$ python3 -q
>>> import numpy as np
>>> np.set_printoptions(precision=2, suppress=True, linewidth=120, legacy="1.25")
>>> M = np.cumsum(np.array([[6, 4, 0],
...     [-9, -2, -1],
...     [0, -3, 2],
...     [9, 1, -2],
...     [4, -4, 3],
...     [0, 5, 7],
...     [6, -6, -7],
...     [-5, -4, 6],
...     [-1, -3, 1],
...     [7, 4, -5],
...     [-7, -7, -4],
...     [-5, -7, 2],
...     [-8, 6, -3],
...     [-7, 9, -4],
...     [-9, -7, 8],
...     [-5, -9, -8],
...     [0, 9, 4],
...     [-3, -1, 0],
...     [0, 7, -6],
...     [-1, 5, 3],
...     [7, 4, 3],
...     [6, -7, 0],
...     [-6, -6, 8],
...     [1, -3, -2],
...     [-8, 2, -6],
...     [1, 9, 6],
...     [-6, -7, 4],
...     [-1, 8, -1],
...     [6, 4, -5],
...     [9, -1, -2]]), axis=0)
>>> M
array([[  6,   4,   0],
       [ -3,   2,  -1],
       [ -3,  -1,   1],
       [  6,   0,  -1],
       [ 10,  -4,   2],
       [ 10,   1,   9],
       [ 16,  -5,   2],
       [ 11,  -9,   8],
       [ 10, -12,   9],
       [ 17,  -8,   4],
       [ 10, -15,   0],
       [  5, -22,   2],
       [ -3, -16,  -1],
       [-10,  -7,  -5],
       [-19, -14,   3],
       [-24, -23,  -5],
       [-24, -14,  -1],
       [-27, -15,  -1],
       [-27,  -8,  -7],
       [-28,  -3,  -4],
       [-21,   1,  -1],
       [-15,  -6,  -1],
       [-21, -12,   7],
       [-20, -15,   5],
       [-28, -13,  -1],
       [-27,  -4,   5],
       [-33, -11,   9],
       [-34,  -3,   8],
       [-28,   1,   3],
       [-19,   0,   1]])
>>> proj = M @ np.linalg.solve(M.T @ M, M.T)
>>> np.trace(proj)
3.0
>>> np.round(proj @ M[:, 2], 2) + 0
array([ 0., -1.,  1., -1.,  2.,  9.,  2.,  8.,  9.,  4.,  0.,  2., -1., -5.,  3., -5., -1., -1., -7., -4., -1., -1.,
        7.,  5., -1.,  5.,  9.,  8.,  3.,  1.])
